>>> import numpy as np
>>> import numpy.linalg as la
>>> np.set_printoptions(suppress=True, linewidth=100)
>>> rd = lambda a: np.round(a, 2) + 0
>>> E = np.load("w.npy")
>>> E
array([[ 1, -1,  1,  2],
       [-1, -6, -2,  3],
       [ 3, -2, -1, -3],
       [ 2,  2,  0, -3]])
>>> proj = np.triu(np.array([[1, 0, 0, -2], [-2, 1, -3, 3], [-1, -3, 0, 1], [0, -3, -2, 0]]), 1) + np.eye(4)
>>> other = proj @ E @ la.inv(proj)
>>> rd(la.det(other))
np.float64(29.0)
>>> proj @ E - E @ proj
array([[ -4.,  -4.,  -3.,  10.],
       [ -3.,  12., -15.,  18.],
       [  2.,   2.,  -6.,  10.],
       [  0.,   0.,   6.,  -2.]])
>>> other
array([[ -3.,  -5., -14.,  31.],
       [ -4.,   6.,  19., -42.],
       [  5.,   0.,  -1.,   5.],
       [  2.,   2.,   6., -11.]])
>>> np.trace(other), np.trace(E)
(np.float64(-9.0), np.int64(-9))
>>> K = np.load("mat.npy")
>>> rd(K)
array([[ 0.69, -0.51, -0.51],
       [-0.51,  0.15, -0.85],
       [-0.51, -0.85,  0.15]])
>>> vec = np.array([-3, 0, -2])
>>> rd(np.abs(la.eigvals(K)))
array([1., 1., 1.])
>>> 3 - la.matrix_rank(K - np.eye(3), tol=1e-8)
np.int64(2)
>>> rd(la.det(K))
np.float64(-1.0)
>>> rd(K.T @ (K @ vec))
array([-3.,  0., -2.])
>>> rd(K.T @ K)
array([[1., 0., 0.],
       [0., 1., 0.],
       [0., 0., 1.]])
>>> rd(la.pinv(K))
array([[ 0.69, -0.51, -0.51],
       [-0.51,  0.15, -0.85],
       [-0.51, -0.85,  0.15]])
>>> rd(K[:, 2] @ K[:, 1])
np.float64(0.0)
>>> other = np.array([[0, 1, 2], [1, 1, 1], [1, 0, 1]])
>>> M = np.triu(other)
>>> M
array([[0, 1, 2],
       [0, 1, 1],
       [0, 0, 1]])
>>> rd(la.norm(M[0] - M[1]))
np.float64(1.0)
>>> rd(la.norm(M, 2))
np.float64(2.76)
>>> rd(la.norm(M, 1)), rd(la.norm(M, np.inf))
(np.float64(4.0), np.float64(3.0))
>>> rd(la.norm(M, "nuc"))
np.float64(3.39)
>>> rd(la.norm(M) ** 2 / la.norm(M, 2) ** 2)
np.float64(1.05)
>>> r = la.matrix_rank(M)
>>> r
np.int64(2)
>>> N = la.svd(M)[2][r:].T
>>> np.allclose(M @ N, 0)
True
>>> N @ N.T
array([[1., 0., 0.],
       [0., 0., 0.],
       [0., 0., 0.]])
>>> N.shape
(3, 1)
>>> [int(la.matrix_rank(np.delete(M, i, axis=0))) for i in range(3)]
[2, 2, 2]
>>> [int(la.matrix_rank(M[:i])) for i in range(1, len(M) + 1)]
[1, 2, 2]
>>> [int(la.matrix_rank(M[:, :j + 1])) for j in range(3)]
[0, 1, 2]
>>> la.matrix_rank(M.T @ M), la.matrix_rank(M @ M.T)
(np.int64(2), np.int64(2))
>>> C2 = M.T @ M
>>> C2
array([[0, 0, 0],
       [0, 2, 3],
       [0, 3, 6]])
>>> np.diag(C2)
array([0, 2, 6])
>>> rd(la.eigvalsh(C2)[::-1])
array([7.61, 0.39, 0.  ])
>>> np.trace(C2), (M ** 2).sum()
(np.int64(8), np.int64(8))
>>> np.allclose(C2[:-1].T @ la.lstsq(C2[:-1].T, C2[-1])[0], C2[-1])
False
>>> rd(C2 @ la.pinv(C2) @ C2)
array([[0., 0., 0.],
       [0., 2., 3.],
       [0., 3., 6.]])
>>> m1 = np.load("a.npy")
>>> m1
array([[-1,  0,  1],
       [ 2,  3,  4],
       [ 5,  6,  7],
       [ 8,  9, 10]])
>>> rd(m1 @ la.pinv(m1) @ m1)
array([[-1.,  0.,  1.],
       [ 2.,  3.,  4.],
       [ 5.,  6.,  7.],
       [ 8.,  9., 10.]])
>>> np.unique(m1.round(6), axis=0).shape
(4, 3)
>>> la.lstsq(m1[:-1].T, m1[-1])[2]
np.int32(2)
>>> rd(np.trace(la.pinv(m1) @ m1))
np.float64(2.0)
